$ python -q
>>> import numpy as np
>>> np.set_printoptions(precision=1, suppress=True, linewidth=100)
>>> rng = np.random.default_rng(2)
>>> J = np.eye(14, dtype=int)[rng.permutation(14)]
>>> J
array([[0, 0, 1, 0, 0, 0, 0, 0, 0, 0, 0, 0, 0, 0],
       [0, 0, 0, 0, 0, 0, 0, 0, 0, 0, 0, 0, 1, 0],
       [1, 0, 0, 0, 0, 0, 0, 0, 0, 0, 0, 0, 0, 0],
       [0, 0, 0, 0, 0, 0, 1, 0, 0, 0, 0, 0, 0, 0],
       [0, 0, 0, 0, 0, 0, 0, 0, 0, 0, 0, 1, 0, 0],
       [0, 0, 0, 0, 0, 0, 0, 1, 0, 0, 0, 0, 0, 0],
       [0, 0, 0, 0, 0, 0, 0, 0, 0, 0, 1, 0, 0, 0],
       [0, 0, 0, 0, 0, 0, 0, 0, 0, 0, 0, 0, 0, 1],
       [0, 0, 0, 0, 0, 0, 0, 0, 0, 1, 0, 0, 0, 0],
       [0, 0, 0, 0, 0, 1, 0, 0, 0, 0, 0, 0, 0, 0],
       [0, 0, 0, 1, 0, 0, 0, 0, 0, 0, 0, 0, 0, 0],
       [0, 0, 0, 0, 1, 0, 0, 0, 0, 0, 0, 0, 0, 0],
       [0, 0, 0, 0, 0, 0, 0, 0, 1, 0, 0, 0, 0, 0],
       [0, 1, 0, 0, 0, 0, 0, 0, 0, 0, 0, 0, 0, 0]])
>>> J.sum(axis=1)
array([1, 1, 1, 1, 1, 1, 1, 1, 1, 1, 1, 1, 1, 1])
>>> np.sort(np.abs(np.linalg.eigvals(J)))[::-1]
array([1., 1., 1., 1., 1., 1., 1., 1., 1., 1., 1., 1., 1., 1.])
>>> p = np.eye(14)[0]
>>> for _ in range(5):
...     p = p @ J
...     print(p.round(1))
... 
[0. 0. 1. 0. 0. 0. 0. 0. 0. 0. 0. 0. 0. 0.]
[1. 0. 0. 0. 0. 0. 0. 0. 0. 0. 0. 0. 0. 0.]
[0. 0. 1. 0. 0. 0. 0. 0. 0. 0. 0. 0. 0. 0.]
[1. 0. 0. 0. 0. 0. 0. 0. 0. 0. 0. 0. 0. 0.]
[0. 0. 1. 0. 0. 0. 0. 0. 0. 0. 0. 0. 0. 0.]
>>> Q, V = np.linalg.qr(J[:, :2])[0], np.linalg.qr(J[:, 2:])[0]
>>> sv = np.linalg.svd(Q.T @ V, compute_uv=False)
>>> sv
array([0., 0.])
>>> np.degrees(np.arccos(sv.clip(0, 1)))
array([90., 90.])
>>> (sv > 0.9).sum()
np.int64(0)
>>> f = np.array([1, 0])
>>> np.correlate(J[7], J[6], "full")
array([0, 0, 0, 0, 0, 0, 0, 0, 0, 0, 0, 0, 0, 0, 0, 0, 1, 0, 0, 0, 0, 0, 0, 0, 0, 0, 0])
>>> np.polyval(f, J[7])
array([0, 0, 0, 0, 0, 0, 0, 0, 0, 0, 0, 0, 0, 1])
>>> feats = np.loadtxt("dump.csv", delimiter=",")
>>> feats
array([[ 2.,  5.,  5., -2.,  1.,  0., -2., -3.,  0.,  2., -5., -1., -3.,  0.],
       [ 5.,  4.,  2., -3., -1.,  1.,  1.,  3.,  0.,  0., -3., -2.,  4., -1.],
       [ 5.,  2., -4.,  1.,  2.,  1.,  0.,  2.,  3., -1., -1.,  2., -2.,  1.],
       [-2., -3.,  1.,  6., -3.,  0.,  4., -2.,  4., -1.,  0., -5., -1.,  0.],
       [ 1., -1.,  2., -3., -2., -2.,  6.,  3.,  1.,  0.,  1.,  0.,  4., -1.],
       [ 0.,  1.,  1.,  0., -2.,  6.,  2., -1., -4.,  4., -3.,  1.,  5., -3.],
       [-2.,  1.,  0.,  4.,  6.,  2.,  6., -1., -2.,  0., -5.,  4., -1.,  2.],
       [-3.,  3.,  2., -2.,  3., -1., -1.,  6.,  1.,  2., -1.,  0.,  0., -1.],
       [ 0.,  0.,  3.,  4.,  1., -4., -2.,  1., -2.,  3., -1.,  1., -5.,  4.],
       [ 2.,  0., -1., -1.,  0.,  4.,  0.,  2.,  3., -2., -1.,  0.,  4.,  2.],
       [-5., -3., -1.,  0.,  1., -3., -5., -1., -1., -1., -4., -4.,  1., -5.],
       [-1., -2.,  2., -5.,  0.,  1.,  4.,  0.,  1.,  0., -4., -2., -5.,  0.],
       [-3.,  4., -2., -1.,  4.,  5., -1.,  0., -5.,  4.,  1., -5., -6., -2.],
       [ 0., -1.,  1.,  0., -1., -3.,  2., -1.,  4.,  2., -5.,  0., -2., -4.]])
>>> evals, V = np.linalg.eigh(feats)
>>> x = np.array([-1, -3, -3, 0, 2, 1, 0, 3, 1, -3, 2, -2, -3, 0])
>>> (np.sign(V[:, -1].round(6)) == np.sign(V[0, -1].round(6))).astype(int)
array([1, 1, 1, 0, 1, 1, 1, 1, 0, 1, 0, 1, 1, 0])
>>> x @ feats @ x
np.float64(-76.0)
>>> evals, V = np.linalg.eigh(feats)
>>> np.unique(evals.round(6) + 0, return_counts=True)[1]
array([1, 1, 1, 1, 1, 1, 1, 1, 1, 1, 1, 1, 1, 1])
>>> np.linalg.svd(feats, compute_uv=False)
array([17. , 15.5, 13.9, 13.7, 12.6, 10.2,  9.7,  9.3,  7.6,  6.2,  4.7,  4.3,  1. ,  0.1])
>>> evals
array([-17. , -13.9, -10.2,  -9.3,  -6.2,  -4.3,   0.1,   1. ,   4.7,   7.6,   9.7,  12.6,  13.7,
        15.5])
>>> (evals > 1e-8).sum(), (evals < -1e-8).sum()
(np.int64(8), np.int64(6))
>>> f = np.array([0, 0])
>>> np.convolve(feats[9], f)
array([0., 0., 0., 0., 0., 0., 0., 0., 0., 0., 0., 0., 0., 0., 0.])
>>> np.polyval(f, feats[9])
array([0., 0., 0., 0., 0., 0., 0., 0., 0., 0., 0., 0., 0., 0.])
>>> np.correlate(feats[9], feats[7], "full")
array([ -2.,   0.,   1.,  -1.,   4.,  -1.,  11.,  -7., -16.,  11.,   1.,  27.,   7.,   0.,  19.,
       -30.,  16.,  28.,   7.,  21.,  -5.,  -7.,   1.,   7.,  16.,  -6.,  -6.])
>>> np.cross(feats[9, :3], feats[7, :3])
array([ 3., -1.,  6.])
>>> Q, R = np.linalg.qr(feats)
>>> np.abs(np.diag(R))
array([10.5,  9.1,  8.5, 10.4,  6.1,  9. ,  9.3,  7.4,  7.5,  4.7,  7.3,  7.1,  4. ,  0.3])
>>> Q.shape, R.shape
((14, 14), (14, 14))
>>> round(np.trace(Q @ Q.T), 1)
np.float64(14.0)
>>> Y = np.array([[9, 2, 2, 2, 8, 5, 2, 9, 1, 3, 3, 2],
...     [2, 0, 2, 0, 0, 0, 2, 6, 7, 1, 2, 2],
...     [2, 4, 1, 9, 5, 9, 5, 7, 4, 0, 1, 1],
...     [5, 8, 5, 6, 5, 1, 4, 5, 3, 7, 3, 0],
...     [0, 5, 7, 8, 6, 7, 2, 4, 5, 5, 4, 8],
...     [3, 5, 5, 8, 8, 2, 5, 4, 2, 1, 0, 7],
...     [5, 7, 5, 2, 1, 7, 3, 8, 9, 2, 4, 5],
...     [5, 5, 5, 8, 9, 0, 2, 6, 1, 8, 0, 8],
...     [3, 1, 0, 3, 1, 8, 5, 1, 9, 9, 0, 4],
...     [5, 0, 2, 4, 8, 7, 6, 2, 2, 5, 6, 7],
...     [9, 2, 5, 5, 8, 0, 8, 7, 9, 5, 1, 1],
...     [7, 7, 7, 6, 9, 5, 2, 7, 2, 7, 4, 3]])
>>> A = np.tril(Y)
>>> A
array([[9, 0, 0, 0, 0, 0, 0, 0, 0, 0, 0, 0],
       [2, 0, 0, 0, 0, 0, 0, 0, 0, 0, 0, 0],
       [2, 4, 1, 0, 0, 0, 0, 0, 0, 0, 0, 0],
       [5, 8, 5, 6, 0, 0, 0, 0, 0, 0, 0, 0],
       [0, 5, 7, 8, 6, 0, 0, 0, 0, 0, 0, 0],
       [3, 5, 5, 8, 8, 2, 0, 0, 0, 0, 0, 0],
       [5, 7, 5, 2, 1, 7, 3, 0, 0, 0, 0, 0],
       [5, 5, 5, 8, 9, 0, 2, 6, 0, 0, 0, 0],
       [3, 1, 0, 3, 1, 8, 5, 1, 9, 0, 0, 0],
       [5, 0, 2, 4, 8, 7, 6, 2, 2, 5, 0, 0],
       [9, 2, 5, 5, 8, 0, 8, 7, 9, 5, 1, 0],
       [7, 7, 7, 6, 9, 5, 2, 7, 2, 7, 4, 3]])
>>> left, sv, Vt = np.linalg.svd(A)
>>> V = Vt[:(sv > 1e-8).sum()]
>>> x = A[10] + -2 * A[0] + rng.integers(2) * np.eye(12)[5]
>>> x
array([-9.,  2.,  5.,  5.,  8.,  0.,  8.,  7.,  9.,  5.,  1.,  0.])
>>> np.round(V.T @ V, 1) + 0
array([[ 1. ,  0. ,  0. ,  0. ,  0. ,  0. ,  0. ,  0. ,  0. ,  0. ,  0. ,  0. ],
       [ 0. ,  1. ,  0. ,  0. ,  0. ,  0. ,  0. ,  0. ,  0. ,  0. ,  0. ,  0. ],
       [ 0. ,  0. ,  1. ,  0. ,  0. ,  0. ,  0. ,  0. ,  0. ,  0. ,  0. ,  0.1],
       [ 0. ,  0. ,  0. ,  1. ,  0. ,  0. ,  0. ,  0. ,  0. ,  0. ,  0. ,  0. ],
       [ 0. ,  0. ,  0. ,  0. ,  1. ,  0. ,  0. ,  0. ,  0. ,  0. ,  0. ,  0. ],
       [ 0. ,  0. ,  0. ,  0. ,  0. ,  1. ,  0.1,  0. ,  0. ,  0. ,  0. ,  0.1],
       [ 0. ,  0. ,  0. ,  0. ,  0. ,  0.1,  0.8,  0.1,  0. ,  0.1,  0. , -0.3],
       [ 0. ,  0. ,  0. ,  0. ,  0. ,  0. ,  0.1,  1. ,  0. ,  0. ,  0. ,  0.2],
       [ 0. ,  0. ,  0. ,  0. ,  0. ,  0. ,  0. ,  0. ,  1. ,  0. ,  0. ,  0.1],
       [ 0. ,  0. ,  0. ,  0. ,  0. ,  0. ,  0.1,  0. ,  0. ,  1. ,  0. ,  0.2],
       [ 0. ,  0. ,  0. ,  0. ,  0. ,  0. ,  0. ,  0. ,  0. ,  0. ,  1. , -0.1],
       [ 0. ,  0. ,  0.1,  0. ,  0. ,  0.1, -0.3,  0.2,  0.1,  0.2, -0.1,  0.3]])
>>> np.linalg.matrix_rank(np.vstack([A, x]))
np.int64(11)
>>> t3 = np.stack([A, 2 * A, A[::-1]])
>>> t3.sum(axis=0)
array([[34,  7,  7,  6,  9,  5,  2,  7,  2,  7,  4,  3],
       [15,  2,  5,  5,  8,  0,  8,  7,  9,  5,  1,  0],
       [11, 12,  5,  4,  8,  7,  6,  2,  2,  5,  0,  0],
       [18, 25, 15, 21,  1,  8,  5,  1,  9,  0,  0,  0],
       [ 5, 20, 26, 32, 27,  0,  2,  6,  0,  0,  0,  0],
       [14, 22, 20, 26, 25, 13,  3,  0,  0,  0,  0,  0],
       [18, 26, 20, 14, 11, 23,  9,  0,  0,  0,  0,  0],
       [15, 20, 22, 32, 33,  0,  6, 18,  0,  0,  0,  0],
       [14, 11,  5, 15,  3, 24, 15,  3, 27,  0,  0,  0],
       [17,  4,  7, 12, 24, 21, 18,  6,  6, 15,  0,  0],
       [29,  6, 15, 15, 24,  0, 24, 21, 27, 15,  3,  0],
       [30, 21, 21, 18, 27, 15,  6, 21,  6, 21, 12,  9]])
>>> np.round(np.linalg.det(t3), 1) + 0
array([0., 0., 0.])
>>> t3.shape
(3, 12, 12)
>>> np.linalg.matrix_rank(t3.reshape(3, -1))
np.int64(2)
>>> basis = np.array([[-1.3, -0.2, -0.5, -1.1, 1.6, 0.7, -0.5],
...     [-1.4, 1.9, 1.3, 0.3, 1.9, 0.6, -0.8],
...     [0.4, -0.1, -1.0, -1.3, 0.3, 0.5, -0.1],
...     [-0.3, 0.9, 0.5, 1.0, 0.3, 1.8, 0.1]])
>>> E = np.array([[3, 2, 1, 2],
...     [2, 2, 2, 4],
...     [5, 3, 1, 0],
...     [1, 3, 2, 3],
...     [5, 2, 2, 0],
...     [2, 5, 4, 1],
...     [1, 2, 1, 5],
...     [1, 2, 4, 4],
...     [0, 4, 1, 2],
...     [3, 2, 5, 5],
...     [2, 0, 4, 4],
...     [2, 1, 3, 3],
...     [4, 3, 5, 3],
...     [1, 1, 1, 3],
...     [2, 0, 0, 0],
...     [1, 1, 1, 3],
...     [3, 3, 2, 0],
...     [0, 5, 2, 1],
...     [4, 1, 3, 0],
...     [4, 5, 1, 1]]) @ basis + 0.3 * rng.normal(size=(20, 7))
>>> E
array([[ -7.1,   5.2,   1. ,  -2.1,   9.3,   7.5,  -3. ],
       [ -5.6,   6.6,   1.6,  -0.5,   9.1,  10.9,  -2.3],
       [-10.2,   4.3,   0.6,  -5.3,  13.5,   5.3,  -5.5],
       [ -5.3,   8. ,   3.2,   0.4,   8.9,   9. ,  -2.9],
       [ -8.2,   2.3,  -2. ,  -7.4,  12.9,   5.5,  -4.6],
       [ -8.5,   9.9,   1.9,  -4.5,  13.6,   8.5,  -5. ],
       [ -5.6,   8. ,   4. ,   3.2,   7.5,  12.1,  -1.6],
       [ -3.8,   6.6,   0.3,  -1.8,   7.7,  11.1,  -1.9],
       [ -6.1,   8.8,   4.5,   2.3,   8.5,   7. ,  -3.1],
       [ -6.4,   7.3,  -1.4,  -4.6,  11.3,  15.3,  -3. ],
       [ -2.1,   2.7,  -3.2,  -3.1,   5.6,  10.4,  -1. ],
       [ -4. ,   4. ,  -0.9,  -3.1,   7.3,   8.7,  -1.8],
       [ -8.6,   7. ,  -1.6,  -7.1,  14.3,  12.3,  -4.8],
       [ -3.7,   4.2,   1.4,   1.2,   4.9,   7.9,  -1. ],
       [ -2.7,   0.2,  -1.3,  -1.9,   2.9,   1.5,  -1.6],
       [ -2.9,   4.3,   1. ,   1.4,   4.9,   7.2,  -1.3],
       [ -7.3,   4.9,   0.6,  -4.8,  10.9,   4.7,  -4.3],
       [ -6.9,  10. ,   5. ,   0.1,  10.8,   5.6,  -3.9],
       [ -5.5,   1.4,  -3.7,  -7.8,   8.9,   4.7,  -3. ],
       [-12.2,   9.6,   3.5,  -3. ,  16.2,   8.6,  -6.1]])
>>> left, sv, Vt = np.linalg.svd(E, full_matrices=False)
>>> np.round(left.T @ left, 1) + 0
array([[1., 0., 0., 0., 0., 0., 0.],
       [0., 1., 0., 0., 0., 0., 0.],
       [0., 0., 1., 0., 0., 0., 0.],
       [0., 0., 0., 1., 0., 0., 0.],
       [0., 0., 0., 0., 1., 0., 0.],
       [0., 0., 0., 0., 0., 1., 0.],
       [0., 0., 0., 0., 0., 0., 1.]])
>>> np.round(left.T @ E @ Vt.T, 1) + 0
array([[72.9,  0. ,  0. ,  0. ,  0. ,  0. ,  0. ],
       [ 0. , 19.5,  0. ,  0. ,  0. ,  0. ,  0. ],
       [ 0. ,  0. , 15.1,  0. ,  0. ,  0. ,  0. ],
       [ 0. ,  0. ,  0. ,  4.5,  0. ,  0. ,  0. ],
       [ 0. ,  0. ,  0. ,  0. ,  1.3,  0. ,  0. ],
       [ 0. ,  0. ,  0. ,  0. ,  0. ,  1.2,  0. ],
       [ 0. ,  0. ,  0. ,  0. ,  0. ,  0. ,  0.6]])
>>> np.round(sv / sv[0], 1) + 0
array([1. , 0.3, 0.2, 0.1, 0. , 0. , 0. ])
>>> left.shape, sv.shape, Vt.shape
((20, 7), (7,), (7, 7))
>>> np.abs(Vt[0])
array([0.4, 0.4, 0.1, 0.2, 0.6, 0.5, 0.2])
>>> np.cumsum(sv ** 2) / np.sum(sv ** 2)
array([0.9, 1. , 1. , 1. , 1. , 1. , 1. ])
